$ python3 -q
>>> import numpy as np
>>> import numpy.linalg as la
>>> np.set_printoptions(precision=4, suppress=True, linewidth=120)
>>> m1 = np.loadtxt("x.csv", delimiter=",")
>>> m1
array([[-31.,  25.,  11., -26., -22., -11.,  27., -19.],
       [-12.,  -6.,  -3., -15.,  15.,  12.,  18., -12.],
       [  4.,   2.,   1.,   5.,  -5.,  -4.,  -6.,   4.]])
>>> np.unique(m1.round(6), axis=0).shape
(3, 8)
>>> m1 @ la.pinv(m1) @ m1
array([[-31.,  25.,  11., -26., -22., -11.,  27., -19.],
       [-12.,  -6.,  -3., -15.,  15.,  12.,  18., -12.],
       [  4.,   2.,   1.,   5.,  -5.,  -4.,  -6.,   4.]])
>>> round(float(np.trace(la.pinv(m1) @ m1)), 4)
2.0
>>> np.allclose(m1[:-1].T @ la.lstsq(m1[:-1].T, m1[-1])[0], m1[-1])
True
>>> round(float(la.norm(m1, 1)), 4), round(la.norm(m1, np.inf), 4)
(51.0, np.float64(172.0))
>>> la.norm(m1, axis=0)
array([33.4813, 25.7876, 11.4455, 30.4302, 27.0924, 16.7631, 33.    , 22.8254])
>>> print(np.round(la.norm(m1[2] - m1[1]), 4))
47.1593
>>> la.norm(m1, axis=1).argmax()
np.int64(0)
>>> Uu, sigma, VT = la.svd(m1)
>>> evecs = VT[:(sigma > 1e-8).sum()]
>>> rng = np.random.default_rng(466)
>>> vec = m1[1] + 2 * m1[2] + rng.integers(2) * np.eye(8)[1]
>>> vec
array([-4., -1., -1., -5.,  5.,  4.,  6., -4.])
>>> np.allclose(evecs.T @ evecs @ vec, vec)
False
>>> print(la.matrix_rank(np.vstack([m1, vec])))
3
>>> np.diag(evecs.T @ evecs)
array([0.2655, 0.2671, 0.0551, 0.2528, 0.4696, 0.2172, 0.3232, 0.1496])
>>> mat = np.load("m.npy")
>>> mat
array([[ 0.1116, -0.0496, -0.124 ,  0.2851],
       [-0.0496,  0.022 ,  0.0551, -0.1267],
       [-0.124 ,  0.0551,  0.1377, -0.3168],
       [ 0.2851, -0.1267, -0.3168,  0.7287]])
>>> print(mat.reshape(-1, 2))
[[ 0.1116 -0.0496]
 [-0.124   0.2851]
 [-0.0496  0.022 ]
 [ 0.0551 -0.1267]
 [-0.124   0.0551]
 [ 0.1377 -0.3168]
 [ 0.2851 -0.1267]
 [-0.3168  0.7287]]
>>> t3 = mat.reshape(4, 2, -1)
>>> np.einsum("ihd,jhd->hij", t3, t3).shape
(2, 4, 4)
>>> t3[:, 0]
array([[ 0.1116, -0.0496],
       [-0.0496,  0.022 ],
       [-0.124 ,  0.0551],
       [ 0.2851, -0.1267]])
>>> t3.transpose(1, 0, 2)
array([[[ 0.1116, -0.0496],
        [-0.0496,  0.022 ],
        [-0.124 ,  0.0551],
        [ 0.2851, -0.1267]],

       [[-0.124 ,  0.2851],
        [ 0.0551, -0.1267],
        [ 0.1377, -0.3168],
        [-0.3168,  0.7287]]])
>>> t3.shape
(4, 2, 2)
>>> print(np.einsum("ihd,ihd->ih", t3, t3))
[[0.0149 0.0967]
 [0.0029 0.0191]
 [0.0184 0.1193]
 [0.0974 0.6313]]
>>> vals, evecs = la.eigh(mat)
>>> vals.round(4) + 0
array([0., 0., 0., 1.])
>>> vals.sum(), round(np.trace(mat), 4)
(np.float64(1.0), np.float64(1.0))
>>> la.eigvalsh(mat + 3 * np.eye(4))
array([3., 3., 3., 4.])
>>> np.round(la.eigvalsh(mat @ mat), 4) + 0
array([0., 0., 0., 1.])
>>> np.round(evecs.T @ evecs, 4) + 0
array([[1., 0., 0., 0.],
       [0., 1., 0., 0.],
       [0., 0., 1., 0.],
       [0., 0., 0., 1.]])
>>> np.round(evecs.T @ mat @ evecs, 4) + 0
array([[0., 0., 0., 0.],
       [0., 0., 0., 0.],
       [0., 0., 0., 0.],
       [0., 0., 0., 1.]])
